In [1]: import numpy as np

In [2]: np.set_printoptions(precision=1, suppress=True, linewidth=140)

In [3]: tidy = lambda a: np.round(a, 1) + 0

In [4]: J = np.loadtxt("m.csv", delimiter=",")

In [5]: J
Out[5]: 
array([[-4., -2.,  0.,  3.],
       [-2., -4., -2.,  0.],
       [ 0., -2., -4., -2.],
       [ 3.,  0., -2., -4.]])

In [6]: # symmetric, so the eigenvalues are real

In [7]: np.all(np.linalg.eigvalsh(J) > 0)
Out[7]: np.False_

In [8]: tidy(np.linalg.eigvalsh(J).min())
Out[8]: np.float64(-7.7)

In [9]: [round(float(np.linalg.det(J[:i, :i])), 2) + 0 for i in range(1, 5)]
Out[9]: [-4.0, 12.0, -32.0, 20.0]

In [10]: left, sig, VT = np.linalg.svd(J, full_matrices=False)

In [11]: np.allclose(left * sig @ VT, J)
Out[11]: True

In [12]: np.abs(left[:, 0]).round(6).argmax()
Out[12]: np.int64(0)

In [13]: tidy(sig)
Out[13]: array([7.7, 6.7, 1.3, 0.3])

In [14]: (sig > 1e-8).sum()
Out[14]: np.int64(4)

In [15]: left.shape, sig.shape, VT.shape
Out[15]: ((4, 4), (4,), (4, 4))

In [16]: tidy(np.abs(VT[0]))
Out[16]: array([0.7, 0.2, 0.2, 0.7])

In [17]: tidy(np.sqrt((sig ** 2).sum())), tidy(np.linalg.norm(J))
Out[17]: (np.float64(10.3), np.float64(10.3))

In [18]: tidy(sig / sig[0])
Out[18]: array([1. , 0.9, 0.2, 0. ])

In [19]: rng = np.random.default_rng(702279)

In [20]: labels = rng.permutation(4)

In [21]: B = J[:, labels] * rng.choice([-1, 1], 4)

In [22]: B
Out[22]: 
array([[ 0.,  4.,  2.,  3.],
       [-2.,  2.,  4.,  0.],
       [-4., -0.,  2., -2.],
       [-2., -3., -0., -4.]])

In [23]: left, _, VT = np.linalg.svd(J.T @ B)

In [24]: labels
Out[24]: array([2, 0, 1, 3])

In [25]: tidy(left @ VT)
Out[25]: 
array([[ 0., -1.,  0.,  0.],
       [ 0.,  0., -1.,  0.],
       [ 1.,  0.,  0.,  0.],
       [ 0.,  0.,  0.,  1.]])

In [26]: tidy(np.linalg.lstsq(J, B)[0])
Out[26]: 
array([[ 0., -1.,  0.,  0.],
       [ 0.,  0., -1.,  0.],
       [ 1.,  0.,  0.,  0.],
       [ 0.,  0.,  0.,  1.]])

In [27]: mat = np.load("data.npy")

In [28]: mat
Out[28]: 
array([[ -6.7, -11.6,  -0.7,  -2.2,  -8.9,  -2.6,  21.7,  12.5,   2.8,   9. ],
       [  9.5,  -6.3,  -3. ,   4.9,  -7.4, -15.1,   6.9,  -3.7,  -7. ,  -0.3],
       [ 16.9,   4.7,  -2.2, -20. , -10.2,   5.8,  -6.6,  12.6,  -5.5,  10.9],
       [ -1.4,   4.4,   9.6, -14.2,  -7.5,   5.9,  -1.2,  11.1,   0.4, -16.7],
       [ -4.4,  -1. ,   3.9, -16. ,  15.1,  -3. ,  -1.9,  -8.8,   5.5, -14.6],
       [ 18.7,  -0.4,   3.5,  18.1,  -7.7,  -0.5, -19.3, -30.6, -25. ,   6.1],
       [ -2.4,  -8. ,  -6.3,   7.3,   3. ,  -3.2,   5.7, -29.1, -10.8,  -8.8],
       [-31. ,  10.1, -17.4,   8.9,   5.2,  18.7,  -7.1,  -1.6, -31.5, -19.1],
       [  0.3,   7. , -11.6,  -6.7, -15.8,   2.3,   7.8,   5.8, -17.6, -10.3],
       [  5.6,  15.8,   2. ,  -2.7,  -1.2,  24.1,   9. , -24.5, -13.5,   6.8],
       [-10.2,   6.8,  -6.1,  11.8,  -3.7,  -1.4,  10.3,   9. , -19.9,  -4.8],
       [  4.1,  -8.7,   0.1,   4.5,  -1.4,   9.3,  19.3, -28.1,  -0.8,  -7.9],
       [  2.8,  10.1, -14.7,  -7.3,   0.1,   6.6,  -1.3,  15.7, -10.3,  -1.2],
       [-15.9, -15.8, -14.3,  -5.8,  18.2,   4.5,   1.8,   5.7, -15.1,  -5.5],
       [-14.1, -18.3,   4.6, -16.7,  15.1,   4.7,  22.3,  25.1,  19.7, -17. ],
       [ 12. ,  31.3,  -2.2,  13.5,  15.7,  10.3,   6.2, -30.7,   1.8,  19. ],
       [ -6.8,  10.8,  -5.6,  -5.9,   2.4,  -0.9, -12. ,  -8.8,  -0.2,  16.2],
       [ 23.4,   2.4,  19.9,  15. , -19.5,   3.8,  -6.5,  -1.8,  15.8, -14.2],
       [ -3.3,   7. ,   9.8,  15.6,   5.2, -16. ,   4.4,  14.6,  16.4, -13.6],
       [-19.4,  25.1,   1. ,  -9.3,   5.5,   5.7,  -1.4,   7.2,  -3.5, -19.5],
       [ -5.7,   1.8,  -4.5,   0.9,  19.4,  12.1,   1.7,   8.9,  -3.6,  11.8],
       [-13. ,  -7.2,  11. ,   7.9,  -0.1,  35.8, -22.5, -10.7, -24.7, -17.6],
       [  1.7,  17. ,  -3.4,  -1.5,  -0.6,   6.6,  -7.3,   2.5, -15.4,  -8.7],
       [  0.2,  -9.3, -11.4, -16. ,  18.3,  -9.2,  24.6,  18.3,  18.4,  -2.1]])

In [29]: Xs = mat - mat.mean(axis=0)

In [30]: evecs = np.linalg.svd(Xs)[2][:9]

In [31]: B = Xs - Xs @ evecs.T @ evecs

In [32]: tidy((Xs @ evecs.T).std(axis=0))
Out[32]: array([21.5, 16.9, 13.4, 12.5, 11.2, 10. ,  8.5,  7.6,  5. ])

In [33]: tidy(np.linalg.norm(B) / np.linalg.norm(Xs))
Out[33]: np.float64(0.1)

In [34]: tidy(np.diag(evecs.T @ evecs))
Out[34]: array([1. , 1. , 0.5, 1. , 0.9, 0.9, 0.9, 1. , 0.7, 1. ])
